$ python3 -q
>>> import numpy as np
>>> import numpy.linalg as la
>>> np.set_printoptions(precision=2, suppress=True, linewidth=100, sign=" ")
>>> def rd(a):
...     return np.round(a, 2) + 0
... 
>>> W0 = np.loadtxt("arr.csv", delimiter=",")
>>> print(W0)
[[-4.17  1.04  3.24]
 [-0.11  0.01 -0.21]
 [ 0.14  0.02  0.03]
 [-1.52  0.18  1.08]
 [-2.76  0.69  2.25]
 [-2.83  0.59  2.3 ]
 [ 2.77 -0.57 -2.21]
 [-4.29  0.7   3.27]
 [ 4.25 -0.82 -3.14]
 [ 4.2  -0.85 -3.35]
 [ 4.08 -0.94 -3.42]
 [ 2.81 -0.6  -2.15]
 [-1.59  0.53  1.31]
 [-0.06 -0.08  0.03]
 [ 1.62 -0.43 -0.98]
 [ 4.18 -0.85 -3.31]
 [ 2.84 -0.43 -2.24]
 [-1.29  0.52  1.04]
 [-0.09  0.13 -0.05]
 [-4.15  0.94  3.37]
 [-4.12  0.83  3.47]
 [-2.97  0.48  2.29]
 [-1.38  0.39  1.23]
 [ 4.21 -0.86 -3.24]
 [ 4.4  -0.91 -3.21]]
>>> Uu, s, Vh = la.svd(W0)
>>> rd(s)
array([ 19.79,   0.57,   0.52])
>>> np.argmax(s[:-1] / (s[1:] + 1e-6)) + 1
np.int64(1)
>>> M2 = Uu[:, :1] @ np.diag(s[:1]) @ Vh[:1]
>>> print(rd(la.norm(W0 - M2) / la.norm(W0)))
0.04
>>> la.matrix_rank(M2)
np.int64(1)
>>> rd(np.abs(W0 - M2).max())
np.float64(0.24)
>>> A = np.array([[-3.93, -1.91, 3.94],
...     [-4.0, -1.98, 3.98],
...     [-3.99, -1.99, 3.98],
...     [-4.01, -2.1, 4.0],
...     [-3.95, -2.05, 3.94],
...     [-2.98, 5.0, -1.9],
...     [-3.03, 5.07, -1.98],
...     [-3.05, 4.96, -1.98],
...     [-3.03, 4.96, -1.99],
...     [-2.94, 5.03, -2.01],
...     [-4.12, 1.02, 2.99],
...     [-4.02, 1.03, 2.99],
...     [-4.07, 1.05, 3.01],
...     [-4.0, 0.96, 2.92],
...     [-4.11, 0.98, 3.03]])
>>> lab = A[:, 1] > np.median(A[:, 1])
>>> r0 = A[lab].mean(axis=0) - A[~lab].mean(axis=0)
>>> np.argsort(-np.abs(r0).round(6), kind="stable")
array([ 1,  2,  0])
>>> cen = A - A.mean(axis=0)
>>> evecs = la.svd(cen)[2][:2]
>>> M2 = cen - cen @ evecs.T @ evecs
>>> rd(la.norm(M2) / la.norm(cen))
np.float64(0.01)
>>> rd(np.cov(cen @ evecs.T, rowvar=False))
array([[ 15.96,   0.  ],
       [  0.  ,   0.37]])
>>> print(rd((cen @ evecs.T).std(axis=0)))
[ 3.86  0.58]
>>> mat = np.vander(np.arange(3) - 2, 3, increasing=True)
>>> print(mat)
[[ 1 -2  4]
 [ 1 -1  1]
 [ 1  0  0]]
>>> Q, Rm = la.qr(mat)
>>> rd(Rm)
array([[-1.73,  1.73, -2.89],
       [ 0.  , -1.41,  2.83],
       [ 0.  ,  0.  ,  0.82]])
>>> np.trace(Q @ Q.T)
np.float64(3.0)
>>> Q.shape, Rm.shape
((3, 3), (3, 3))
